$ ipython --no-banner

In [1]: import numpy as np

In [2]: from numpy import linalg as LA

In [3]: np.set_printoptions(suppress=True, linewidth=100)

In [4]: M2 = np.array([[8, 1, 8, 7, 0],
   ...:     [7, 3, 1, 4, 5],
   ...:     [6, 3, 1, 0, 2],
   ...:     [7, 1, 8, 6, 7],
   ...:     [7, 6, 2, 1, 4]])

In [5]: feats = np.tril(M2)

In [6]: print(feats)
[[8 0 0 0 0]
 [7 3 0 0 0]
 [6 3 1 0 0]
 [7 1 8 6 0]
 [7 6 2 1 4]]

In [7]: # triangular

In [8]: f = np.array([2, 0, 1, 3, 0])

In [9]: M2 = feats + np.outer(f, np.eye(5)[2])

In [10]: print(M2)
[[ 8.  0.  2.  0.  0.]
 [ 7.  3.  0.  0.  0.]
 [ 6.  3.  2.  0.  0.]
 [ 7.  1. 11.  6.  0.]
 [ 7.  6.  2.  1.  4.]]

In [11]: print(LA.matrix_rank(LA.inv(M2) - LA.inv(feats), tol=1e-8))
1

In [12]: ev, V = LA.eig(feats)

In [13]: print(np.round(np.sort(LA.eigvals(feats @ feats)), 3))
[ 1.  9. 16. 36. 64.]

In [14]: print(ev)
[4. 6. 1. 3. 8.]

In [15]: print(np.round(np.sort(LA.eigvals(feats.T)), 3))
[1. 3. 4. 6. 8.]

In [16]: print(np.prod(ev))
576.0

In [17]: x0 = np.array([2, 9, 5, 9, 9])

In [18]: print(np.einsum("ij,j->i", feats, x0))
[ 16  41  44 117 123]

In [19]: print(LA.norm(feats @ x0) <= LA.norm(feats, 2) * LA.norm(x0) + 1e-9)
True

In [20]: print((feats @ x0).argmax())
4

In [21]: print(feats @ np.ones(5))
[ 8. 10. 10. 22. 20.]

In [22]: print(np.sign((feats @ x0).round(6)))
[1 1 1 1 1]

In [23]: print(feats @ (2 * x0))
[ 32  82  88 234 246]

In [24]: print((feats * x0).sum(axis=1))
[ 16  41  44 117 123]

In [25]: hat = np.triu(np.array([[3, 2, 3, 3, -2],
    ...:     [-1, -1, -2, -3, 3],
    ...:     [3, -1, -3, 1, -1],
    ...:     [-2, -3, -1, -1, -3],
    ...:     [1, -1, 0, 1, 0]]), 1) + np.eye(5)

In [26]: M2 = hat @ feats @ LA.inv(hat)

In [27]: print(M2)
[[  47.  -88. -294.  -95. -229.]
 [  -5.   22.   39.   27.   56.]
 [   6.  -14.  -39.  -16.  -37.]
 [ -14.   11.   66.   12.   29.]
 [   7.   -8.  -35.   -9.  -20.]]

In [28]: print(LA.matrix_rank(M2))
5

In [29]: print(np.round(LA.det(M2), 3))
576.0

In [30]: print(np.trace(M2), np.trace(feats))
22.0 22

In [31]: print(np.round(np.poly(M2), 3))
[   1.  -22.  179. -662. 1080. -576.]

In [32]: print(round(LA.eigvals(M2).sum().real, 3))
22.0

In [33]: print(np.einsum("ii->", M2))
22.0

In [34]: print(np.round(LA.det(M2.T), 3))
576.0

In [35]: print(np.round(LA.det(M2[::-1]), 3))
576.0

In [36]: print(np.einsum("ij,ji->", M2, M2))
126.0

In [37]: print(round(LA.det(2 * M2), 3), round(float(LA.det(M2)), 3))
18432.0 576.0

In [38]: data = np.load("a.npy")

In [39]: print(data)
[[ 0.7   -7.961  2.7   -0.7    0.2    0.8    1.4  ]
 [ 1.7   -4.073  1.4   -2.3   -0.1   -0.2    0.9  ]
 [ 1.     0.765 -0.3    0.     0.2   -1.6   -0.8  ]
 [ 0.2    2.394 -0.8    0.1   -0.7   -1.2    0.3  ]
 [-0.5   -3.925  1.3   -0.8    0.5    0.     0.8  ]
 [ 0.3   -2.909  1.    -1.7    0.     1.1    0.5  ]
 [-0.5   -2.674  0.9   -0.8    0.6   -0.5    0.1  ]
 [-1.1    3.969 -1.3    0.5    0.3    1.1   -0.5  ]
 [-0.4   -0.734  0.2    0.5    0.6   -0.3    1.8  ]
 [-0.6    4.213 -1.4   -1.4    2.6    1.1   -1.4  ]
 [ 0.4    3.912 -1.3    1.9    0.8   -1.7    1.   ]
 [ 1.9   -0.544  0.2   -1.4   -0.8   -0.8   -1.3  ]
 [-1.5    3.077 -1.     0.    -0.2    1.9    0.3  ]
 [ 0.7   -0.434  0.2    0.9    0.6   -0.7   -0.5  ]
 [ 0.2    2.939 -1.     1.9   -0.3    0.4   -0.1  ]
 [-0.1   -0.811  0.3    0.9    1.7   -1.6    0.4  ]
 [-0.1    1.772 -0.6    0.5   -1.2   -2.4    0.7  ]
 [-0.8   -1.522  0.5    0.9    2.2    1.6    1.3  ]
 [ 0.5    2.334 -0.8    1.5   -0.4    1.8    1.1  ]
 [ 0.4    6.327 -2.1    1.    -0.1   -1.1   -0.4  ]
 [-1.2   -0.023  0.    -0.8    0.5    1.3    0.3  ]
 [ 0.4   -2.342  0.8    0.5   -0.2    0.7    0.3  ]
 [ 0.    -6.207  2.1    1.7   -2.1    0.7   -1.1  ]
 [-0.3    3.568 -1.2   -0.5    1.2   -0.4   -0.4  ]
 [ 0.2   -3.786  1.3   -2.     0.2   -1.1   -1.2  ]
 [-0.3   -0.786  0.3    0.4   -1.1   -0.4    0.2  ]
 [ 0.8    2.853 -0.9    0.6    0.     1.1    0.6  ]
 [ 0.7   -7.441  2.5    0.5   -1.1    0.7    0.3  ]
 [ 0.5   -5.289  1.8    1.5   -2.2    1.5   -0.3  ]
 [ 0.2   -2.039  0.7    0.1   -1.    -0.5    0.1  ]
 [-0.4    2.817 -0.9    0.1   -1.7   -0.5    0.   ]
 [-0.3   -3.26   1.1    1.2   -0.5   -0.9    0.5  ]
 [-1.     2.614 -0.9    0.5   -0.6    1.3    0.   ]
 [-0.1   -6.968  2.3   -0.3    1.     0.     0.   ]
 [ 0.4    1.777 -0.6   -0.1    1.5   -0.2    0.9  ]
 [-1.1   -1.343  0.4   -1.1    1.2    0.7   -1.   ]
 [-0.7    3.477 -1.2   -1.     0.3   -0.6    1.3  ]
 [-0.4    0.478 -0.2    1.    -1.    -1.7   -1.3  ]
 [-1.8   -1.398  0.5    0.5    1.2    1.    -0.9  ]
 [ 0.1   -0.618  0.2    0.4   -1.1    0.5    0.9  ]
 [-2.2    2.355 -0.8   -0.9   -2.    -1.1   -0.5  ]
 [-0.8    3.095 -1.     0.1    1.     0.5    0.2  ]
 [-1.3   -0.37   0.1   -2.9   -1.6   -1.1    0.8  ]
 [-2.1    0.021  0.    -0.6   -0.8    0.     0.5  ]
 [-1.5   -1.896  0.6    0.8    0.8    1.2    1.3  ]]

In [40]: rng = np.random.default_rng(415423)

In [41]: z = rng.permutation(7)

In [42]: M2 = data[:, z] * rng.choice([-1, 1], 7)

In [43]: print(M2)
[[-0.8    1.4    0.7    0.7    0.2   -7.961 -2.7  ]
 [ 0.2    0.9    1.7    2.3   -0.1   -4.073 -1.4  ]
 [ 1.6   -0.8    1.    -0.     0.2    0.765  0.3  ]
 [ 1.2    0.3    0.2   -0.1   -0.7    2.394  0.8  ]
 [-0.     0.8   -0.5    0.8    0.5   -3.925 -1.3  ]
 [-1.1    0.5    0.3    1.7    0.    -2.909 -1.   ]
 [ 0.5    0.1   -0.5    0.8    0.6   -2.674 -0.9  ]
 [-1.1   -0.5   -1.1   -0.5    0.3    3.969  1.3  ]
 [ 0.3    1.8   -0.4   -0.5    0.6   -0.734 -0.2  ]
 [-1.1   -1.4   -0.6    1.4    2.6    4.213  1.4  ]
 [ 1.7    1.     0.4   -1.9    0.8    3.912  1.3  ]
 [ 0.8   -1.3    1.9    1.4   -0.8   -0.544 -0.2  ]
 [-1.9    0.3   -1.5   -0.    -0.2    3.077  1.   ]
 [ 0.7   -0.5    0.7   -0.9    0.6   -0.434 -0.2  ]
 [-0.4   -0.1    0.2   -1.9   -0.3    2.939  1.   ]
 [ 1.6    0.4   -0.1   -0.9    1.7   -0.811 -0.3  ]
 [ 2.4    0.7   -0.1   -0.5   -1.2    1.772  0.6  ]
 [-1.6    1.3   -0.8   -0.9    2.2   -1.522 -0.5  ]
 [-1.8    1.1    0.5   -1.5   -0.4    2.334  0.8  ]
 [ 1.1   -0.4    0.4   -1.    -0.1    6.327  2.1  ]
 [-1.3    0.3   -1.2    0.8    0.5   -0.023 -0.   ]
 [-0.7    0.3    0.4   -0.5   -0.2   -2.342 -0.8  ]
 [-0.7   -1.1    0.    -1.7   -2.1   -6.207 -2.1  ]
 [ 0.4   -0.4   -0.3    0.5    1.2    3.568  1.2  ]
 [ 1.1   -1.2    0.2    2.     0.2   -3.786 -1.3  ]
 [ 0.4    0.2   -0.3   -0.4   -1.1   -0.786 -0.3  ]
 [-1.1    0.6    0.8   -0.6    0.     2.853  0.9  ]
 [-0.7    0.3    0.7   -0.5   -1.1   -7.441 -2.5  ]
 [-1.5   -0.3    0.5   -1.5   -2.2   -5.289 -1.8  ]
 [ 0.5    0.1    0.2   -0.1   -1.    -2.039 -0.7  ]
 [ 0.5    0.    -0.4   -0.1   -1.7    2.817  0.9  ]
 [ 0.9    0.5   -0.3   -1.2   -0.5   -3.26  -1.1  ]
 [-1.3    0.    -1.    -0.5   -0.6    2.614  0.9  ]
 [-0.     0.    -0.1    0.3    1.    -6.968 -2.3  ]
 [ 0.2    0.9    0.4    0.1    1.5    1.777  0.6  ]
 [-0.7   -1.    -1.1    1.1    1.2   -1.343 -0.4  ]
 [ 0.6    1.3   -0.7    1.     0.3    3.477  1.2  ]
 [ 1.7   -1.3   -0.4   -1.    -1.     0.478  0.2  ]
 [-1.    -0.9   -1.8   -0.5    1.2   -1.398 -0.5  ]
 [-0.5    0.9    0.1   -0.4   -1.1   -0.618 -0.2  ]
 [ 1.1   -0.5   -2.2    0.9   -2.     2.355  0.8  ]
 [-0.5    0.2   -0.8   -0.1    1.     3.095  1.   ]
 [ 1.1    0.8   -1.3    2.9   -1.6   -0.37  -0.1  ]
 [-0.     0.5   -2.1    0.6   -0.8    0.021 -0.   ]
 [-1.2    1.3   -1.5   -0.8    0.8   -1.896 -0.6  ]]

In [44]: U, _, Vt = LA.svd(data.T @ M2)

In [45]: print(np.round(LA.lstsq(data, M2)[0], 3) + 0)
[[ 0.  0.  1.  0.  0.  0.  0.]
 [ 0.  0.  0.  0.  0.  1.  0.]
 [ 0.  0.  0.  0.  0.  0. -1.]
 [ 0.  0.  0. -1.  0.  0.  0.]
 [ 0.  0.  0.  0.  1.  0.  0.]
 [-1.  0.  0.  0.  0.  0.  0.]
 [ 0.  1.  0.  0.  0.  0.  0.]]

In [46]: print(z)
[5 6 0 3 4 1 2]

In [47]: z = rng.permutation(5)

In [48]: print(z)
[4 0 2 1 3]

In [49]: M2 = feats[z][:, z]

In [50]: print(np.allclose(M2, feats))
False

In [51]: print(M2)
[[4 7 2 6 1]
 [0 8 0 0 0]
 [0 6 1 3 0]
 [0 7 0 3 0]
 [0 7 8 1 6]]

In [52]: print(np.trace(M2))
22

In [53]: z = data[:, 1] > np.median(data[:, 1])

In [54]: f = data[z].mean(axis=0) - data[~z].mean(axis=0)

In [55]: print((((data - data.mean(axis=0)) @ f > 0) == z).mean())
1.0

In [56]: print(np.argsort(-np.abs(f).round(6), kind="stable"))
[1 2 0 5 4 3 6]

In [57]: print(((data - data.mean(axis=0)) @ f > 0).astype(int))
[0 0 1 1 0 0 0 1 0 1 1 0 1 0 1 0 1 0 1 1 1 0 0 1 0 0 1 0 0 0 1 0 1 0 1 0 1 1 0 0 1 1 1 1 0]

In [58]: print(f.round(3))
[-0.445  5.469 -1.84   0.081 -0.126 -0.293 -0.077]

In [59]: print(z.astype(int))
[0 0 1 1 0 0 0 1 0 1 1 0 1 0 1 0 1 0 1 1 1 0 0 1 0 0 1 0 0 0 1 0 1 0 1 0 1 1 0 0 1 1 1 1 0]

In [60]: Z = data[[24, 42]].astype(float)

In [61]: for _ in range(5):
    ...:     z = LA.norm(data[:, None] - Z, axis=-1).argmin(axis=1)
    ...:     Z = np.array([data[z == j].mean(axis=0) for j in range(2)])
    ...: 

In [62]: print(z)
[0 0 1 1 0 0 0 1 0 1 1 0 1 0 1 0 1 0 1 1 1 0 0 1 0 0 1 0 0 0 1 0 1 0 1 0 1 1 0 0 1 1 1 1 0]

In [63]: print(np.round(Z[1] - Z[0], 3))
[-0.445  5.469 -1.84   0.081 -0.126 -0.293 -0.077]

In [64]: print(Z.round(3) + 0)
[[ 0.    -2.998  1.013 -0.013  0.026  0.152  0.196]
 [-0.445  2.471 -0.827  0.068 -0.1   -0.141  0.118]]

In [65]: W0 = np.loadtxt("run15.csv", delimiter=",")

In [66]: print(W0)
[[-0.104  0.465  2.02   2.085 -0.134  1.365  1.061  1.52  -1.267 -1.023 -2.786 -0.602  0.504]
 [-2.593 -0.493 -1.342 -0.737  1.625  1.24   0.418  0.9    0.121  0.126  0.618  0.169 -3.176]
 [ 0.636  0.503 -0.847  0.516  2.248 -1.775 -1.425  3.223 -1.062 -0.976  0.52  -0.504  0.37 ]
 [-0.504  1.327  1.135 -3.028  0.994  1.184  1.542  0.05   2.296 -0.396  1.515  0.109 -0.142]
 [-1.71  -3.198  1.275  0.854 -1.346 -0.795  1.566  1.325 -0.093 -0.716  0.82   1.264  0.212]
 [-2.671  0.969  0.237  0.191  0.535  1.206  0.142 -1.388 -0.907  0.563  1.051 -3.148  0.996]
 [-0.757 -1.622  0.595 -0.842  0.756  0.771 -0.376  1.574  1.756  0.895 -1.369  0.352  3.326]
 [ 2.249 -2.45   0.628  1.045  1.236  0.914 -0.83  -1.125  0.656 -0.913 -0.928  1.014  2.232]
 [ 0.689  0.944 -1.236 -1.419 -1.927  2.173  1.325 -0.366 -1.913  1.708  0.536  1.461 -0.876]
 [ 0.954 -1.376 -0.268 -3.202 -2.032  1.374  1.88   0.043  0.413 -0.82   0.143  0.929 -0.769]
 [-0.335  1.074 -0.764  0.01   2.182 -1.316  2.78   0.447 -1.583  0.513  0.999  2.191 -0.405]
 [ 0.057 -0.367  0.289  0.699  0.719  0.87  -1.889  2.527 -3.123 -1.265  0.464  0.588  1.069]
 [ 2.769 -0.117  1.414 -0.279 -1.937  0.574 -1.399  0.038  0.418  1.178 -0.997  0.656  2.493]
 [ 1.633  0.949  1.225 -1.462 -1.477 -1.387  0.124  2.019  0.475 -1.37  -0.044 -2.706 -0.415]
 [ 1.772 -0.12   1.554  0.755  1.781  2.505  1.145 -0.945 -0.81  -0.643 -1.209 -1.472  1.585]
 [-2.361 -2.636 -0.738 -0.824  0.836 -0.152 -0.119 -1.96   2.007  0.687 -0.85   1.068  0.561]
 [-1.222 -1.384 -0.694 -1.105 -1.383  0.928 -1.303 -2.118  0.692 -2.409  1.173  0.268 -1.789]
 [-1.997  0.513  0.824 -0.957 -0.672  2.095 -1.217 -0.93  -2.013 -1.025 -2.492  0.809  0.   ]
 [-0.641  1.01  -0.005  2.335 -1.878  1.198 -0.757 -1.122  1.997 -2.053 -0.982 -1.036 -1.042]
 [ 1.54  -1.397  0.124 -0.977 -0.895  0.73   2.701  1.263  2.166  0.717  1.028 -1.549 -0.905]
 [ 1.084 -0.144  0.94   1.499 -1.798  0.415 -1.913  0.697  0.552 -2.847  1.555  1.224  0.89 ]
 [ 0.778 -1.155  3.017  0.36   0.772 -0.906 -0.706 -1.156  0.881 -0.141 -1.757  0.606  2.515]
 [-2.017 -1.153 -1.427 -1.986 -0.745 -1.44   0.024 -1.177 -1.045  2.102  1.037 -1.711  0.312]
 [ 1.572  1.453  0.68   0.403 -0.943  1.441  1.234 -2.811  2.699  0.026  0.201 -0.102 -0.25 ]
 [-1.881 -1.815 -0.519 -1.267  1.414  0.109 -0.412  1.171  0.455 -1.944 -0.968  2.636 -0.933]
 [ 2.037 -0.264  0.372  0.046  0.235 -2.255 -0.214  1.157 -2.843  0.444  0.711  2.261  0.467]
 [ 0.58   1.313 -0.175 -0.575 -2.179  2.838  1.363 -1.225 -0.637 -0.121 -0.917 -0.823 -2.116]
 [ 1.171  1.565  0.421 -0.042  0.867 -1.571  0.483 -2.101  2.718 -1.216  1.387  1.391 -0.635]
 [-0.465  1.635  0.216 -0.149  1.472 -1.517 -1.439 -2.652  0.199 -0.951 -2.332  1.37  -0.462]
 [-1.631 -1.58   0.642  1.828  0.925  1.131  0.903 -2.84   0.464 -1.721  0.365 -0.155 -1.32 ]
 [-0.754  1.172  0.236  0.312 -0.576 -1.84  -3.557  0.118 -1.868 -0.524 -1.077 -0.463 -1.177]
 [-0.885  0.127 -1.037  2.366 -1.99  -0.035 -0.002  1.347 -0.716 -0.044 -3.033 -1.425 -0.085]
 [ 0.543  0.179  1.632 -0.8    0.595  2.858 -0.72   0.358 -1.757  1.597  1.948 -1.538  0.633]]

In [67]: x0 = np.array([8, -4, 6, 0, 4, 7, -7, 3, 8, -5, 2, 2, -9])

In [68]: y = W0 @ x0

In [69]: print(np.round(LA.lstsq(W0, y)[0], 3) + 0)
[ 8. -4.  6.  0.  4.  7. -7.  3.  8. -5.  2.  2. -9.]

In [70]: y = y + 0.05 * rng.normal(size=33)

In [71]: print(y.round(3))
[ -0.761  18.7     7.344  23.939  -6.023 -41.675  -2.608  35.212 -20.499  16.586 -35.296   7.197
  11.678  14.969  14.909  -7.497  31.872  -9.837  25.28   25.833  42.216  10.003 -59.871  23.934
  27.009 -13.434   7.412  27.426  -3.047  18.494  -3.948 -31.576  14.96 ]

In [72]: c, *_ = LA.lstsq(W0, y)

In [73]: print(np.round(LA.norm(y - W0 @ c), 3))
0.304

In [74]: print([round(float(LA.norm(LA.solve(W0.T @ W0 + lam * np.eye(13), W0.T @ y))), 2) for lam in (0, 1, 10, 100)])
[20.42, 19.55, 15.23, 6.36]

In [75]: print(c.round())
[ 8. -4.  6.  0.  4.  7. -7.  3.  8. -5.  2.  2. -9.]
